% ipython --no-banner

In [1]: import numpy as np

In [2]: from numpy import linalg as LA

In [3]: np.set_printoptions(precision=2, suppress=True, linewidth=160, legacy="1.25")

In [4]: rnd = lambda a: np.round(a, 2) + 0

In [5]: W0 = np.array([[0.6, 0.1, 0.2],
   ...:     [-0.8, -0.8, -0.4],
   ...:     [-1.1, -0.7, -1.9],
   ...:     [-1.0, 1.1, 0.4]])

In [6]: W0[:, 1] *= 5

In [7]: W0
Out[7]: 
array([[ 0.6,  0.5,  0.2],
       [-0.8, -4. , -0.4],
       [-1.1, -3.5, -1.9],
       [-1. ,  5.5,  0.4]])

In [8]: q = W0.astype(float).copy()

In [9]: for j in range(3):
   ...:     q[:, j] -= q[:, :j] @ (q[:, :j].T @ q[:, j])
   ...:     q[:, j] /= LA.norm(q[:, j])
   ...: 

In [10]: rnd(q.T @ W0)
Out[10]: 
array([[1.79, 1.03, 1.19],
       [0.  , 7.59, 1.23],
       [0.  , 0.  , 1.02]])

In [11]: rnd(q.T @ q)
Out[11]: 
array([[1., 0., 0.],
       [0., 1., 0.],
       [0., 0., 1.]])

In [12]: vec = np.array([-1, 0, 0])

In [13]: LA.norm(W0 @ vec) <= LA.norm(W0, 2) * LA.norm(vec) + 1e-9
Out[13]: True

In [14]: (W0 * vec).sum(axis=1)
Out[14]: array([-0.6,  0.8,  1.1,  1. ])

In [15]: W0 @ (2 * vec)
Out[15]: array([-1.2,  1.6,  2.2,  2. ])

In [16]: arr = np.load("test13.npy")

In [17]: arr
Out[17]: 
array([[-12,  -4, -12,  -8],
       [-12,  -4, -12,  -8],
       [-12,  -4, -12,  -8],
       [-12,  -4, -12,  -8]])

In [18]: vec = np.array([-2, -3, 1, 0])

In [19]: a = np.maximum(arr @ vec, 0)

In [20]: np.flatnonzero(a > 1e-9)
Out[20]: array([0, 1, 2, 3])

In [21]: np.maximum(arr @ vec, 0) - np.maximum(-arr @ vec, 0)
Out[21]: array([24, 24, 24, 24])

In [22]: arr.T @ a
Out[22]: array([-1152,  -384, -1152,  -768])

In [23]: np.tanh(arr @ vec)
Out[23]: array([1., 1., 1., 1.])

In [24]: a
Out[24]: array([24, 24, 24, 24])

In [25]: np.abs(np.diag(LA.qr(arr)[1])) > 1e-9
Out[25]: array([ True, False, False, False])

In [26]: rnd(arr @ LA.pinv(arr) @ arr)
Out[26]: 
array([[-12.,  -4., -12.,  -8.],
       [-12.,  -4., -12.,  -8.],
       [-12.,  -4., -12.,  -8.],
       [-12.,  -4., -12.,  -8.]])

In [27]: LA.lstsq(arr[:-1].T, arr[-1])[2]
Out[27]: 1

In [28]: U, s, VT = LA.svd(arr)

In [29]: np.argmax(s[:-1] / (s[1:] + 1e-6)) + 1
Out[29]: 1

In [30]: rnd(s)
Out[30]: array([38.37,  0.  ,  0.  ,  0.  ])

In [31]: out = U[:, :1] @ np.diag(s[:1]) @ VT[:1]

In [32]: rnd(LA.norm(arr - out, 2)), rnd(s[1])
Out[32]: (0.0, 0.0)

In [33]: LA.matrix_rank(out)
Out[33]: 1

In [34]: rnd(LA.norm(arr - out) / LA.norm(arr))
Out[34]: 0.0

In [35]: F = np.array([[0, 0, 0, 0], [0, 0, 0, 2], [0, 0, 0, 0], [0, 1, 0, 3]])

In [36]: F
Out[36]: 
array([[0, 0, 0, 0],
       [0, 0, 0, 2],
       [0, 0, 0, 0],
       [0, 1, 0, 3]])

In [37]: def softmax(z):
    ...:     e = np.exp(z - z.max(axis=-1, keepdims=True))
    ...:     return e / e.sum(axis=-1, keepdims=True)
    ...: 

In [38]: softmax(F).sum(axis=1)
Out[38]: array([1., 1., 1., 1.])

In [39]: scores = F @ F.T / np.sqrt(4)

In [40]: rnd(softmax(scores + np.triu(np.full(scores.shape, -np.inf), 1)))
Out[40]: 
array([[1.  , 0.  , 0.  , 0.  ],
       [0.12, 0.88, 0.  , 0.  ],
       [0.33, 0.33, 0.33, 0.  ],
       [0.01, 0.12, 0.01, 0.87]])

In [41]: rnd(softmax(scores))
Out[41]: 
array([[0.25, 0.25, 0.25, 0.25],
       [0.03, 0.25, 0.03, 0.68],
       [0.25, 0.25, 0.25, 0.25],
       [0.01, 0.12, 0.01, 0.87]])

In [42]: softmax(scores).round(6).argmax(axis=1)
Out[42]: array([0, 3, 0, 3])

In [43]: np.argsort(-LA.norm(F, axis=0).round(6), kind="stable")[:3]
Out[43]: array([3, 1, 0])

In [44]: proj = W0 @ LA.solve(W0.T @ W0, W0.T)

In [45]: np.trace(proj)
Out[45]: 3.0

In [46]: rnd(np.diag(proj))
Out[46]: array([0.16, 0.89, 1.  , 0.96])

In [47]: np.allclose(proj @ proj, proj)
Out[47]: True

In [48]: E = np.load("run7.npy")

In [49]: E
Out[49]: 
array([[0, 0, 0],
       [1, 7, 0],
       [1, 6, 7]])

In [50]: np.kron(np.eye(2, dtype=int), E)
Out[50]: 
array([[0, 0, 0, 0, 0, 0],
       [1, 7, 0, 0, 0, 0],
       [1, 6, 7, 0, 0, 0],
       [0, 0, 0, 0, 0, 0],
       [0, 0, 0, 1, 7, 0],
       [0, 0, 0, 1, 6, 7]])

In [51]: rnd(LA.det(E[::-1]))
Out[51]: 0.0

In [52]: np.poly(E)
Out[52]: array([  1., -14.,  49.,   0.])

In [53]: rnd(LA.det(E.T))
Out[53]: 0.0

In [54]: np.einsum("ii->", E)
Out[54]: 14

In [55]: E @ E
Out[55]: 
array([[ 0,  0,  0],
       [ 7, 49,  0],
       [13, 84, 49]])

In [56]: np.prod(np.diag(E)), rnd(LA.det(E))
Out[56]: (0, 0.0)

In [57]: LA.matrix_power(E - np.diag(np.diag(E)), 3)
Out[57]: 
array([[0, 0, 0],
       [0, 0, 0],
       [0, 0, 0]])

In [58]: proj = np.triu(np.array([[0, 1, 2], [2, 3, 2], [-3, 0, 3]]), 1) + np.eye(3)

In [59]: out = proj @ E @ LA.inv(proj)

In [60]: out
Out[60]: 
array([[  3.,  16., -24.],
       [  3.,  16., -24.],
       [  1.,   5.,  -5.]])

In [61]: LA.matrix_rank(out)
Out[61]: 2

In [62]: np.trace(out), np.trace(E)
Out[62]: (14.0, 14)

In [63]: q, _ = LA.qr(np.array([[0.6, -1.2], [-0.8, -2.2], [1.2, 0.2], [-0.1, 0.4]]))

In [64]: data = q @ q.T

In [65]: rnd(data)
Out[65]: 
array([[ 0.53,  0.27,  0.4 , -0.14],
       [ 0.27,  0.81, -0.27, -0.11],
       [ 0.4 , -0.27,  0.62, -0.08],
       [-0.14, -0.11, -0.08,  0.04]])

In [66]: rnd(np.trace(LA.pinv(data) @ data))
Out[66]: 2.0

In [67]: LA.lstsq(data[:-1].T, data[-1])[2]
Out[67]: 2

In [68]: np.abs(np.diag(LA.qr(data)[1])) > 1e-9
Out[68]: array([ True,  True, False, False])
